>>> import numpy as np
>>> import numpy.linalg as la
>>> np.set_printoptions(suppress=True, linewidth=140)
>>> def rnd(a):
...     return np.round(a, 3) + 0
... 
>>> other = np.array([[2, -2, 1], [2, 0, 2], [0, -2, -1]])
>>> mat = np.triu(other, 1)
>>> mat
array([[ 0, -2,  1],
       [ 0,  0,  2],
       [ 0,  0,  0]])
>>> # triangular
>>> left, sig, VT = la.svd(mat, full_matrices=False)
>>> np.allclose(left * sig @ VT, mat)
True
>>> rnd(left.T @ left)
array([[1., 0., 0.],
       [0., 1., 0.],
       [0., 0., 1.]])
>>> rnd(np.cumsum(sig ** 2) / np.sum(sig ** 2))
array([0.729, 1.   , 1.   ])
>>> np.sqrt((sig ** 2).sum()), rnd(la.norm(mat))
(np.float64(3.0), np.float64(3.0))
>>> rnd(sig)
array([2.562, 1.562, 0.   ])
>>> rnd(sig / sig[0])
array([1.  , 0.61, 0.  ])
>>> rnd(left.T @ mat @ VT.T)
array([[2.562, 0.   , 0.   ],
       [0.   , 1.562, 0.   ],
       [0.   , 0.   , 0.   ]])
>>> np.abs(left[:, 0]).round(6).argmax()
np.int64(0)
>>> rnd(np.abs(VT[0]))
array([0.   , 0.615, 0.788])
>>> u = np.array([-3, 0, 0])
>>> np.correlate(mat[2], mat[0], "full")
array([0, 0, 0, 0, 0])
>>> np.array([np.convolve(row, u, "same") for row in mat])
array([[ 6, -3,  0],
       [ 0, -6,  0],
       [ 0,  0,  0]])
>>> np.cross(mat[2, :3], mat[0, :3])
array([0, 0, 0])
>>> np.convolve(mat[2], u)
array([0, 0, 0, 0, 0])
>>> try:
...     la.inv(mat)
... except la.LinAlgError as e:
...     print(e)
... 
Singular matrix
>>> rnd(np.sort(la.eigvals(mat)))
array([0., 0., 0.])
>>> mat @ mat
array([[ 0,  0, -4],
       [ 0,  0,  0],
       [ 0,  0,  0]])
>>> rnd(la.norm(mat, 2) / la.norm(mat))
np.float64(0.854)
>>> la.cond(mat) > 100
np.True_
>>> rng = np.random.default_rng(190)
>>> other = mat + rng.integers(-2, 3, (3, 2)) @ rng.integers(-2, 3, (2, 3))
>>> other
array([[ 1, -3,  3],
       [ 2,  0,  2],
       [ 1, -3,  6]])
>>> other - mat
array([[ 1, -1,  2],
       [ 2,  0,  0],
       [ 1, -3,  6]])
>>> other = np.array([[-0.4], [-0.3], [-0.2], [1.6]])
>>> basis = np.array([[0.0, 0.3, -1.1, -1.3, 0.5, 0.5, 0.5, 0.1]])
>>> E = other @ basis
>>> rnd(E)
array([[ 0.  , -0.12,  0.44,  0.52, -0.2 , -0.2 , -0.2 , -0.04],
       [ 0.  , -0.09,  0.33,  0.39, -0.15, -0.15, -0.15, -0.03],
       [ 0.  , -0.06,  0.22,  0.26, -0.1 , -0.1 , -0.1 , -0.02],
       [ 0.  ,  0.48, -1.76, -2.08,  0.8 ,  0.8 ,  0.8 ,  0.16]])
>>> # column 5 repeats column 4
>>> left, sig, VT = la.svd(E)
>>> evecs = VT[:(sig > 1e-8).sum()]
>>> x = E[1] + 2 * E[0] + rng.integers(2) * np.eye(8)[4]
>>> rnd(x)
array([ 0.  , -0.33,  1.21,  1.43, -0.55, -0.55, -0.55, -0.11])
>>> rnd(la.norm(x - evecs.T @ evecs @ x))
np.float64(0.0)
>>> rnd(np.diag(evecs.T @ evecs))
array([0.   , 0.024, 0.323, 0.451, 0.067, 0.067, 0.067, 0.003])
>>> rnd(evecs.T @ evecs)
array([[ 0.   ,  0.   ,  0.   ,  0.   ,  0.   ,  0.   ,  0.   ,  0.   ],
       [ 0.   ,  0.024, -0.088, -0.104,  0.04 ,  0.04 ,  0.04 ,  0.008],
       [ 0.   , -0.088,  0.323,  0.381, -0.147, -0.147, -0.147, -0.029],
       [ 0.   , -0.104,  0.381,  0.451, -0.173, -0.173, -0.173, -0.035],
       [ 0.   ,  0.04 , -0.147, -0.173,  0.067,  0.067,  0.067,  0.013],
       [ 0.   ,  0.04 , -0.147, -0.173,  0.067,  0.067,  0.067,  0.013],
       [ 0.   ,  0.04 , -0.147, -0.173,  0.067,  0.067,  0.067,  0.013],
       [ 0.   ,  0.008, -0.029, -0.035,  0.013,  0.013,  0.013,  0.003]])
>>> np.allclose(evecs.T @ evecs @ x, x)
True
>>> np.argsort(-la.norm(E, axis=0).round(6), kind="stable")[:3]
array([3, 2, 4])
>>> la.cond(E) > 100
np.True_
>>> left, sig, VT = la.svd(E)
>>> rnd(sig)
array([3.269, 0.   , 0.   , 0.   ])
>>> other = left[:, :1] @ np.diag(sig[:1]) @ VT[:1]
>>> rnd(np.abs(E - other).max())
np.float64(0.0)
>>> rnd(la.norm(E - other, 2)), rnd(sig[1])
(np.float64(0.0), np.float64(0.0))
>>> la.matrix_rank(E, rtol=0.05)
np.int64(1)
>>> r = la.matrix_rank(E)
>>> r
np.int64(1)
>>> null = la.svd(E)[2][r:].T
>>> [int(la.matrix_rank(E[:, :j + 1])) for j in range(8)]
[0, 1, 1, 1, 1, 1, 1, 1]
>>> [int(la.matrix_rank(E[:i])) for i in range(1, len(E) + 1)]
[1, 1, 1, 1]
>>> la.matrix_rank(E.T @ E), la.matrix_rank(E @ E.T)
(np.int64(1), np.int64(1))
>>> J = np.load("layer0.npy")
>>> J
array([[1, 1, 1, 1, 0, 0, 2, 1],
       [0, 1, 1, 0, 1, 2, 0, 1],
       [0, 0, 1, 0, 1, 1, 1, 1],
       [0, 0, 0, 2, 0, 2, 0, 0],
       [0, 0, 0, 0, 1, 0, 0, 2],
       [0, 0, 0, 0, 0, 2, 2, 2],
       [0, 0, 0, 0, 0, 0, 0, 2],
       [0, 0, 0, 0, 0, 0, 0, 0]])
>>> # triangular, det is the product of the diagonal
>>> r = la.matrix_rank(J)
>>> r
np.int64(7)
>>> null = la.svd(J)[2][r:].T
>>> [int(la.matrix_rank(J[:i])) for i in range(1, len(J) + 1)]
[1, 2, 3, 4, 5, 6, 7, 7]
>>> null.shape
(8, 1)
>>> [int(la.matrix_rank(np.delete(J, i, axis=0))) for i in range(8)]
[6, 6, 6, 6, 6, 6, 6, 7]
>>> [int(la.matrix_rank(J[:, :j + 1])) for j in range(8)]
[1, 2, 3, 4, 5, 6, 6, 7]
>>> np.allclose(J @ null, 0)
True
>>> rnd(J @ null)
array([[0.],
       [0.],
       [0.],
       [0.],
       [0.],
       [0.],
       [0.],
       [0.]])
>>> ang = np.radians(120)
>>> r_ = np.eye(3)
>>> r_[0, 0] = r_[2, 2] = np.cos(ang)
>>> r_[0, 2], r_[2, 0] = -np.sin(ang), np.sin(ang)
>>> rnd(r_)
array([[-0.5  ,  0.   , -0.866],
       [ 0.   ,  1.   ,  0.   ],
       [ 0.866,  0.   , -0.5  ]])
>>> other = mat @ r_.T
>>> rnd(other)
array([[-0.866, -2.   , -0.5  ],
       [-1.732,  0.   , -1.   ],
       [ 0.   ,  0.   ,  0.   ]])
>>> rnd(la.svd(mat, compute_uv=False)), rnd(la.svd(other, compute_uv=False))
(array([2.562, 1.562, 0.   ]), array([2.562, 1.562, 0.   ]))
>>> r = la.matrix_rank(other)
>>> r
np.int64(2)
>>> null = la.svd(other)[2][r:].T
>>> la.matrix_rank(other.T @ other), la.matrix_rank(other @ other.T)
(np.int64(2), np.int64(2))
>>> rnd(null[:, 0] / null[np.abs(null[:, 0]).round(6).argmax(), 0])
array([-0.577,  0.   ,  1.   ])
>>> np.allclose(other @ null, 0)
True
>>> rnd(other @ null)
array([[0.],
       [0.],
       [0.]])
>>> [int(la.matrix_rank(np.delete(other, i, axis=0))) for i in range(3)]
[1, 1, 2]
>>> rnd(la.norm(E, axis=1))
array([0.775, 0.581, 0.387, 3.098])
>>> rnd(la.norm(E[1] - E[2]))
np.float64(0.194)
>>> rnd(la.norm(E) ** 2 / la.norm(E, 2) ** 2)
np.float64(1.0)
>>> rnd(la.norm(E, 1)), rnd(la.norm(E, np.inf))
(np.float64(3.25), np.float64(6.88))
>>> la.norm(E, axis=1).argmax()
np.int64(3)
>>> other = np.array([[1, 2], [3, 0], [3, 0], [1, 0], [2, 0], [1, 2], [2, 3], [2, 3]])
>>> np.vstack([J, other.T]).shape
(10, 8)
>>> other.T @ J.T
array([[14, 12, 10,  4,  6, 10,  4,  0],
       [11,  7,  8,  4,  6, 16,  6,  0]])
>>> la.matrix_rank(J @ other)
np.int64(2)
>>> np.einsum("ij,ij->i", J, J)
array([ 9,  8,  5,  8,  5, 12,  4,  0])
>>> u = np.array([1, 2, 1, 2, 2, 2, 1, 1])
>>> r1 = np.array([3, 1, 3, -1])
>>> arr = np.outer(u, r1)
>>> arr
array([[ 3,  1,  3, -1],
       [ 6,  2,  6, -2],
       [ 3,  1,  3, -1],
       [ 6,  2,  6, -2],
       [ 6,  2,  6, -2],
       [ 6,  2,  6, -2],
       [ 3,  1,  3, -1],
       [ 3,  1,  3, -1]])
>>> left, sig, VT = la.svd(arr)
>>> rnd(sig)
array([20.,  0.,  0.,  0.])
>>> other = left[:, :1] @ np.diag(sig[:1]) @ VT[:1]
>>> la.matrix_rank(arr, rtol=0.05)
np.int64(1)
>>> rnd(np.trace(la.pinv(J) @ J))
np.float64(7.0)
>>> la.lstsq(J[:-1].T, J[-1])[2]
np.int32(7)
>>> try:
...     la.inv(J)
... except la.LinAlgError as e:
...     print(repr(e))
... 
LinAlgError('Singular matrix')
>>> np.unique(J.round(6), axis=0).shape
(8, 8)
>>> np.abs(np.diag(la.qr(J)[1])) > 1e-9
array([ True,  True,  True,  True,  True,  True, False, False])
>>> ang = np.radians(60)
>>> r_ = np.eye(4)
>>> r_[2, 2] = r_[0, 0] = np.cos(ang)
>>> r_[2, 0], r_[0, 2] = -np.sin(ang), np.sin(ang)
>>> rnd(r_)
array([[ 0.5  ,  0.   ,  0.866,  0.   ],
       [ 0.   ,  1.   ,  0.   ,  0.   ],
       [-0.866,  0.   ,  0.5  ,  0.   ],
       [ 0.   ,  0.   ,  0.   ,  1.   ]])
>>> other = arr @ r_.T
>>> rnd(np.abs(other - arr).max(axis=0))
array([2.196, 0.   , 8.196, 0.   ])
>>> rnd(la.det(r_)), np.trace(r_)
(np.float64(1.0), np.float64(3.0))
>>> rnd(other)
array([[ 4.098,  1.   , -1.098, -1.   ],
       [ 8.196,  2.   , -2.196, -2.   ],
       [ 4.098,  1.   , -1.098, -1.   ],
       [ 8.196,  2.   , -2.196, -2.   ],
       [ 8.196,  2.   , -2.196, -2.   ],
       [ 8.196,  2.   , -2.196, -2.   ],
       [ 4.098,  1.   , -1.098, -1.   ],
       [ 4.098,  1.   , -1.098, -1.   ]])
>>> rnd(la.svd(arr, compute_uv=False)), rnd(la.svd(other, compute_uv=False))
(array([20.,  0.,  0.,  0.]), array([20.,  0.,  0.,  0.]))
>>> rnd(np.trace(la.pinv(arr) @ arr))
np.float64(1.0)
>>> rnd(arr @ la.pinv(arr) @ arr)
array([[ 3.,  1.,  3., -1.],
       [ 6.,  2.,  6., -2.],
       [ 3.,  1.,  3., -1.],
       [ 6.,  2.,  6., -2.],
       [ 6.,  2.,  6., -2.],
       [ 6.,  2.,  6., -2.],
       [ 3.,  1.,  3., -1.],
       [ 3.,  1.,  3., -1.]])
>>> np.allclose(arr[:-1].T @ la.lstsq(arr[:-1].T, arr[-1])[0], arr[-1])
True
>>> la.lstsq(arr[:-1].T, arr[-1])[2]
np.int32(1)
>>> np.unique(arr.round(6), axis=0).shape
(2, 4)
>>> X = np.loadtxt("run15.csv", delimiter=",")
>>> X
array([[-1.,  2., -3.,  1.],
       [ 0.,  3., -6.,  2.],
       [ 0.,  6., -9.,  2.],
       [ 0.,  6., -9.,  2.]])
>>> # rows and columns are dependent
>>> u, r1 = X[3], X[1]
>>> u @ r1
np.float64(76.0)
>>> u @ u
np.float64(121.0)
>>> pr = (u @ r1) / (u @ u) * u
>>> la.matrix_rank(np.outer(u, r1))
np.int64(1)
>>> r = la.matrix_rank(X)
>>> r
np.int64(3)
>>> null = la.svd(X)[2][r:].T
>>> la.matrix_rank(X.T @ X), la.matrix_rank(X @ X.T)
(np.int64(3), np.int64(3))
>>> null.shape
(4, 1)
>>> np.allclose(X @ null, 0)
True
>>> rnd(X @ la.pinv(X) @ X)
array([[-1.,  2., -3.,  1.],
       [ 0.,  3., -6.,  2.],
       [ 0.,  6., -9.,  2.],
       [ 0.,  6., -9.,  2.]])
>>> np.abs(np.diag(la.qr(X)[1])) > 1e-9
array([ True,  True,  True, False])
>>> la.lstsq(X[:-1].T, X[-1])[2]
np.int32(3)
>>> np.allclose(X[:-1].T @ la.lstsq(X[:-1].T, X[-1])[0], X[-1])
True
>>> try:
...     la.inv(X)
... except la.LinAlgError as e:
...     print("failed:", e)
... 
failed: Singular matrix
>>> rnd(np.trace(la.pinv(X) @ X))
np.float64(3.0)
>>> x = np.array([2, -3, 1, -2])
>>> h = np.maximum(X @ x, 0)
>>> np.flatnonzero(h > 1e-9)
array([], dtype=int64)
>>> rnd(np.tanh(X @ x))
array([-1., -1., -1., -1.])
>>> np.maximum(X @ (3 * x), 0)
array([0., 0., 0., 0.])
>>> rnd(la.det(X))
np.float64(0.0)
>>> np.allclose(X, X.T)
False
>>> np.allclose(X @ X.T, X.T @ X)
False
>>> rnd(la.matrix_power(X, 2))
array([[  1.,  -8.,   9.,  -1.],
       [  0., -15.,  18.,  -2.],
       [  0., -24.,  27.,  -2.],
       [  0., -24.,  27.,  -2.]])
>>> feats = np.load("x.npy")
>>> rnd(feats)
array([[0.286, 0.286, 0.143, 0.143, 0.143],
       [0.25 , 0.125, 0.25 , 0.125, 0.25 ],
       [0.1  , 0.2  , 0.3  , 0.2  , 0.2  ],
       [0.125, 0.25 , 0.   , 0.375, 0.25 ],
       [0.286, 0.286, 0.   , 0.286, 0.143]])
>>> q, evecs = la.qr(feats[:, :1])[0], la.qr(feats[:, 1:])[0]
>>> sig = la.svd(q.T @ evecs, compute_uv=False)
>>> rnd(np.degrees(np.arccos(sig.clip(0, 1))))
array([12.952])
>>> data = np.load("dump.npy")
>>> rnd(data)
array([[-0.899, -0.245, -0.166,  0.022,  0.735,  1.269],
       [-0.245,  0.168,  0.595, -0.49 ,  0.096, -0.594],
       [-0.166,  0.595, -0.202, -0.673, -0.602, -0.137],
       [ 0.022, -0.49 , -0.673, -0.395,  0.44 , -0.163],
       [ 0.735,  0.096, -0.602,  0.44 , -0.658, -0.183],
       [ 1.269, -0.594, -0.137, -0.163, -0.183,  0.986]])
>>> # null space of dimension 1
>>> t3 = np.stack([data, 2 * data, data[::-1]])
>>> rnd(la.norm(t3, axis=(1, 2)))
array([3.317, 6.633, 3.317])
>>> rnd(la.det(t3))
array([0., 0., 0.])
>>> rnd(data @ la.pinv(data) @ data)
array([[-0.899, -0.245, -0.166,  0.022,  0.735,  1.269],
       [-0.245,  0.168,  0.595, -0.49 ,  0.096, -0.594],
       [-0.166,  0.595, -0.202, -0.673, -0.602, -0.137],
       [ 0.022, -0.49 , -0.673, -0.395,  0.44 , -0.163],
       [ 0.735,  0.096, -0.602,  0.44 , -0.658, -0.183],
       [ 1.269, -0.594, -0.137, -0.163, -0.183,  0.986]])
>>> np.abs(np.diag(la.qr(data)[1])) > 1e-9
array([ True,  True,  True,  True,  True, False])
>>> other = np.array([[1, 2, -1], [3, 0, 2], [3, 1, 2]])
>>> m1 = other - other.T
>>> m1
array([[ 0, -1, -4],
       [ 1,  0,  1],
       [ 4, -1,  0]])
>>> left, sig, VT = la.svd(m1)
>>> rnd(sig)
array([4.243, 4.243, 0.   ])
>>> other = left[:, :2] @ np.diag(sig[:2]) @ VT[:2]
>>> rnd(other)
array([[ 0., -1., -4.],
       [ 1.,  0.,  1.],
       [ 4., -1.,  0.]])
>>> la.matrix_rank(m1, rtol=0.05)
np.int64(2)
>>> la.matrix_rank(other)
np.int64(2)
